% python3 -q
>>> import numpy as np
>>> from numpy import linalg as LA
>>> np.set_printoptions(suppress=True, linewidth=120)
>>> J = np.diag(np.array([0, 3, 1, -1, 1, -2, 1]))
>>> print(J)
[[ 0  0  0  0  0  0  0]
 [ 0  3  0  0  0  0  0]
 [ 0  0  1  0  0  0  0]
 [ 0  0  0 -1  0  0  0]
 [ 0  0  0  0  1  0  0]
 [ 0  0  0  0  0 -2  0]
 [ 0  0  0  0  0  0  1]]
>>> print(np.allclose(J[:-1].T @ LA.lstsq(J[:-1].T, J[-1])[0], J[-1]))
False
>>> print(np.round(J @ LA.pinv(J) @ J, 3))
[[ 0.  0.  0.  0.  0.  0.  0.]
 [ 0.  3.  0.  0.  0.  0.  0.]
 [ 0.  0.  1.  0.  0.  0.  0.]
 [ 0.  0.  0. -1.  0.  0.  0.]
 [ 0.  0.  0.  0.  1.  0.  0.]
 [ 0.  0.  0.  0.  0. -2.  0.]
 [ 0.  0.  0.  0.  0.  0.  1.]]
>>> E = np.loadtxt("w.csv", delimiter=",")
>>> print(E)
[[-2.9 -2.   2.  -3.   1.  -2.   3.   0.  -1.   3.   0.  -2.  -3.  -2. ]
 [-2.  -2.9 -3.  -2.   3.   3.   3.  -2.  -2.   0.   0.  -2.   1.  -1. ]
 [-2.   3.  -1.9 -1.   2.   3.  -2.   1.   1.   3.  -1.   2.  -1.  -1. ]
 [ 2.   3.   2.  -1.9  2.  -1.  -3.  -2.  -2.   2.  -1.   1.   2.  -3. ]
 [-2.   1.   0.   3.   0.1  2.  -3.  -3.   3.   1.   3.   0.   0.  -1. ]
 [ 3.  -3.   3.  -3.   3.   2.1  2.   0.   2.   1.   0.   1.   2.   2. ]
 [-3.  -3.  -3.  -2.   3.   2.   2.1  3.   2.   2.  -1.   2.  -3.   1. ]
 [ 1.  -2.   3.   2.  -1.   3.  -1.   2.1 -2.   3.  -1.   2.   2.  -2. ]
 [-2.  -3.   3.   3.  -2.   0.  -1.   1.   0.1 -1.  -2.  -2.   0.   2. ]
 [-3.   3.   2.   3.  -3.  -3.   3.   0.   3.  -2.9  0.   0.   3.   1. ]
 [ 3.   2.   0.   1.   0.   3.  -3.  -2.   1.   3.  -0.9 -2.   1.   3. ]
 [ 2.   2.  -2.   3.  -1.  -3.  -2.   1.  -3.   1.  -1.  -1.9 -2.   2. ]
 [ 0.   3.   2.  -1.   2.  -3.  -2.  -3.  -3.  -3.   1.   2.  -1.9 -3. ]
 [-3.  -2.   2.  -3.   1.  -2.   3.   0.  -1.   3.   0.  -2.  -3.  -1.9]]
>>> print(np.flatnonzero(LA.matrix_power((J != 0) + (J.T != 0) + np.eye(7), 7)[5]))
[5]
>>> A = np.load("out12.npy")
>>> print(A)
[[0 0 0 0 1 1 1 0 0 0 1 0]
 [0 0 0 0 0 0 0 0 0 0 0 0]
 [0 0 0 1 0 0 0 0 0 0 0 0]
 [0 0 1 0 0 1 0 0 0 0 0 1]
 [1 0 0 0 0 0 0 0 0 0 1 0]
 [1 0 0 1 0 0 0 0 0 0 0 0]
 [1 0 0 0 0 0 0 0 0 1 0 0]
 [0 0 0 0 0 0 0 0 0 1 0 1]
 [0 0 0 0 0 0 0 0 0 0 1 0]
 [0 0 0 0 0 0 1 1 0 0 0 0]
 [1 0 0 0 1 0 0 0 1 0 0 0]
 [0 0 0 1 0 0 0 1 0 0 0 0]]
>>> print(np.argsort(-LA.norm(A, axis=0).round(6), kind="stable")[:3])
[ 0  3 10]
>>> print([round(float(x), 3) for x in LA.svd(A, compute_uv=False)[:3]])
[2.537, 2.115, 1.898]
>>> rng = np.random.default_rng(23668)
>>> A2 = A + rng.integers(-2, 3, (12, 10)) @ rng.integers(-2, 3, (10, 12))
>>> print(A2)
[[ -5 -15 -15 -11  -4  -3   1   7  -1   5   8   6]
 [  3   7  -2   3  11   4  -2 -10  -9  -9  -4  12]
 [  0  -7 -13  -3 -12   2 -11  -3  -9  11   6  19]
 [ -2 -11  -4   3  16  10  12  -7   7  -2  -3   0]
 [ -2   7 -10   3  -1   3   1  -2  -2  -2  -2   4]
 [  3   5   7   9   1   1  -5  -7  -2   3   6 -11]
 [ -3  -5   9   0  12   2   3  -4   4   3   1  10]
 [  5  -9  -5   1   6   3  -6  -7  -8   0   5  11]
 [-10   2   0   2   5  -2   5   2   4   4   1  -2]
 [  1 -11   2   0   7  -1  -2  -1   1   2   6  -4]
 [  7  -4  -5  11  -6  10  -3  -6   5   8  -3  -7]
 [ -2  -1  10  -6  10  -5   7   6   7  -8  -3  -5]]
>>> print(np.abs(A2 - A).sum(axis=1))
[81 76 97 78 41 58 56 66 38 40 74 70]
>>> print(LA.matrix_rank(A2 - A, tol=1e-8))
10
>>> print(A2 - A)
[[ -5 -15 -15 -11  -5  -4   0   7  -1   5   7   6]
 [  3   7  -2   3  11   4  -2 -10  -9  -9  -4  12]
 [  0  -7 -13  -4 -12   2 -11  -3  -9  11   6  19]
 [ -2 -11  -5   3  16   9  12  -7   7  -2  -3  -1]
 [ -3   7 -10   3  -1   3   1  -2  -2  -2  -3   4]
 [  2   5   7   8   1   1  -5  -7  -2   3   6 -11]
 [ -4  -5   9   0  12   2   3  -4   4   2   1  10]
 [  5  -9  -5   1   6   3  -6  -7  -8  -1   5  10]
 [-10   2   0   2   5  -2   5   2   4   4   0  -2]
 [  1 -11   2   0   7  -1  -3  -2   1   2   6  -4]
 [  6  -4  -5  11  -7  10  -3  -6   4   8  -3  -7]
 [ -2  -1  10  -7  10  -5   7   5   7  -8  -3  -5]]
>>> print(A @ A)
[[4 0 0 1 1 0 0 0 1 1 1 0]
 [0 0 0 0 0 0 0 0 0 0 0 0]
 [0 0 1 0 0 1 0 0 0 0 0 1]
 [1 0 0 3 0 0 0 1 0 0 0 0]
 [1 0 0 0 2 1 1 0 1 0 1 0]
 [0 0 1 0 1 2 1 0 0 0 1 1]
 [0 0 0 0 1 1 2 1 0 0 1 0]
 [0 0 0 1 0 0 1 2 0 0 0 0]
 [1 0 0 0 1 0 0 0 1 0 0 0]
 [1 0 0 0 0 0 0 0 0 2 0 1]
 [1 0 0 0 1 1 1 0 0 0 3 0]
 [0 0 1 0 0 1 0 0 0 1 0 2]]
>>> print(np.trace(A @ A @ A) // 6)
1
>>> print(np.argwhere(np.triu(A)))
[[ 0  4]
 [ 0  5]
 [ 0  6]
 [ 0 10]
 [ 2  3]
 [ 3  5]
 [ 3 11]
 [ 4 10]
 [ 6  9]
 [ 7  9]
 [ 7 11]
 [ 8 10]]
>>> low = np.diag(A.sum(axis=1)) - A
>>> print(low)
[[ 4  0  0  0 -1 -1 -1  0  0  0 -1  0]
 [ 0  0  0  0  0  0  0  0  0  0  0  0]
 [ 0  0  1 -1  0  0  0  0  0  0  0  0]
 [ 0  0 -1  3  0 -1  0  0  0  0  0 -1]
 [-1  0  0  0  2  0  0  0  0  0 -1  0]
 [-1  0  0 -1  0  2  0  0  0  0  0  0]
 [-1  0  0  0  0  0  2  0  0 -1  0  0]
 [ 0  0  0  0  0  0  0  2  0 -1  0 -1]
 [ 0  0  0  0  0  0  0  0  1  0 -1  0]
 [ 0  0  0  0  0  0 -1 -1  0  2  0  0]
 [-1  0  0  0 -1  0  0  0 -1  0  3  0]
 [ 0  0  0 -1  0  0  0 -1  0  0  0  2]]
>>> print((LA.eigvalsh(low) < 1e-8).sum())
2
>>> print(np.round(LA.eigvalsh(low), 3) + 0)
[0.    0.    0.279 0.524 1.    1.309 1.683 2.496 3.334 3.821 4.268 5.286]
>>> print(LA.matrix_rank(low))
10
>>> print(LA.matrix_power(A, 4))
[[21  0  0  7  8  2  2  1  6  6  8  1]
 [ 0  0  0  0  0  0  0  0  0  0  0  0]
 [ 0  0  3  0  1  4  1  0  0  1  1  4]
 [ 7  0  0 11  1  0  1  5  1  1  1  0]
 [ 8  0  1  1  9  6  6  1  4  1  8  1]
 [ 2  0  4  0  6  9  6  1  1  1  7  5]
 [ 2  0  1  1  6  6  8  4  1  0  7  1]
 [ 1  0  0  5  1  1  4  6  0  0  1  0]
 [ 6  0  0  1  4  1  1  0  3  1  2  0]
 [ 6  0  1  1  1  1  0  0  1  6  1  4]
 [ 8  0  1  1  8  7  7  1  2  1 13  1]
 [ 1  0  4  0  1  5  1  0  0  4  1  7]]
>>> print(np.allclose(A, A.T))
True
>>> print(A @ A)
[[4 0 0 1 1 0 0 0 1 1 1 0]
 [0 0 0 0 0 0 0 0 0 0 0 0]
 [0 0 1 0 0 1 0 0 0 0 0 1]
 [1 0 0 3 0 0 0 1 0 0 0 0]
 [1 0 0 0 2 1 1 0 1 0 1 0]
 [0 0 1 0 1 2 1 0 0 0 1 1]
 [0 0 0 0 1 1 2 1 0 0 1 0]
 [0 0 0 1 0 0 1 2 0 0 0 0]
 [1 0 0 0 1 0 0 0 1 0 0 0]
 [1 0 0 0 0 0 0 0 0 2 0 1]
 [1 0 0 0 1 1 1 0 0 0 3 0]
 [0 0 1 0 0 1 0 0 0 1 0 2]]
>>> print(round(np.abs(LA.eigvals(A)).max(), 3))
2.537
>>> print(np.allclose(A @ A.T, A.T @ A))
True
>>> rank = LA.matrix_rank(A)
>>> print(rank)
10
>>> ns = LA.svd(A)[2][rank:].T
>>> print(ns.shape)
(12, 2)
>>> print([int(LA.matrix_rank(A[:, :j + 1])) for j in range(12)])
[1, 1, 2, 3, 4, 5, 6, 7, 7, 8, 9, 10]
>>> print([int(LA.matrix_rank(A[:i])) for i in range(1, len(A) + 1)])
[1, 1, 2, 3, 4, 5, 6, 7, 7, 8, 9, 10]
>>> print(LA.matrix_rank(A.T @ A), LA.matrix_rank(A @ A.T))
10 10
>>> print(np.round(ns @ ns.T, 3) + 0)
[[ 0.    0.    0.    0.    0.    0.    0.    0.    0.    0.    0.    0.  ]
 [ 0.    1.    0.    0.    0.    0.    0.    0.    0.    0.    0.    0.  ]
 [ 0.    0.    0.25  0.    0.25 -0.25  0.    0.   -0.25  0.    0.    0.  ]
 [ 0.    0.    0.    0.    0.    0.    0.    0.    0.    0.    0.    0.  ]
 [ 0.    0.    0.25  0.    0.25 -0.25  0.    0.   -0.25  0.    0.    0.  ]
 [ 0.    0.   -0.25  0.   -0.25  0.25  0.    0.    0.25  0.    0.    0.  ]
 [ 0.    0.    0.    0.    0.    0.    0.    0.    0.    0.    0.    0.  ]
 [ 0.    0.    0.    0.    0.    0.    0.    0.    0.    0.    0.    0.  ]
 [ 0.    0.   -0.25  0.   -0.25  0.25  0.    0.    0.25  0.    0.    0.  ]
 [ 0.    0.    0.    0.    0.    0.    0.    0.    0.    0.    0.    0.  ]
 [ 0.    0.    0.    0.    0.    0.    0.    0.    0.    0.    0.    0.  ]
 [ 0.    0.    0.    0.    0.    0.    0.    0.    0.    0.    0.    0.  ]]
>>> W0 = np.load("x.npy")
>>> print(W0)
[[1.    0.7   0.49  0.343 0.24  0.168 0.118 0.082 0.058 0.04 ]
 [0.7   1.    0.7   0.49  0.343 0.24  0.168 0.118 0.082 0.058]
 [0.49  0.7   1.    0.7   0.49  0.343 0.24  0.168 0.118 0.082]
 [0.343 0.49  0.7   1.    0.7   0.49  0.343 0.24  0.168 0.118]
 [0.24  0.343 0.49  0.7   1.    0.7   0.49  0.343 0.24  0.168]
 [0.168 0.24  0.343 0.49  0.7   1.    0.7   0.49  0.343 0.24 ]
 [0.118 0.168 0.24  0.343 0.49  0.7   1.    0.7   0.49  0.343]
 [0.082 0.118 0.168 0.24  0.343 0.49  0.7   1.    0.7   0.49 ]
 [0.058 0.082 0.118 0.168 0.24  0.343 0.49  0.7   1.    0.7  ]
 [0.04  0.058 0.082 0.118 0.168 0.24  0.343 0.49  0.7   1.   ]]
>>> evals, evecs = LA.eigh(W0)
>>> vec = np.array([2, 3, 3, -3, -2, 3, 1, 3, 3, 0])
>>> print((np.sign(evecs[:, -1].round(6)) == np.sign(evecs[0, -1].round(6))).astype(int))
[1 1 1 1 1 1 1 1 1 1]
>>> print(np.round(evecs * np.abs(evals) @ evecs.T, 3))
[[1.    0.7   0.49  0.343 0.24  0.168 0.118 0.082 0.058 0.04 ]
 [0.7   1.    0.7   0.49  0.343 0.24  0.168 0.118 0.082 0.058]
 [0.49  0.7   1.    0.7   0.49  0.343 0.24  0.168 0.118 0.082]
 [0.343 0.49  0.7   1.    0.7   0.49  0.343 0.24  0.168 0.118]
 [0.24  0.343 0.49  0.7   1.    0.7   0.49  0.343 0.24  0.168]
 [0.168 0.24  0.343 0.49  0.7   1.    0.7   0.49  0.343 0.24 ]
 [0.118 0.168 0.24  0.343 0.49  0.7   1.    0.7   0.49  0.343]
 [0.082 0.118 0.168 0.24  0.343 0.49  0.7   1.    0.7   0.49 ]
 [0.058 0.082 0.118 0.168 0.24  0.343 0.49  0.7   1.    0.7  ]
 [0.04  0.058 0.082 0.118 0.168 0.24  0.343 0.49  0.7   1.   ]]
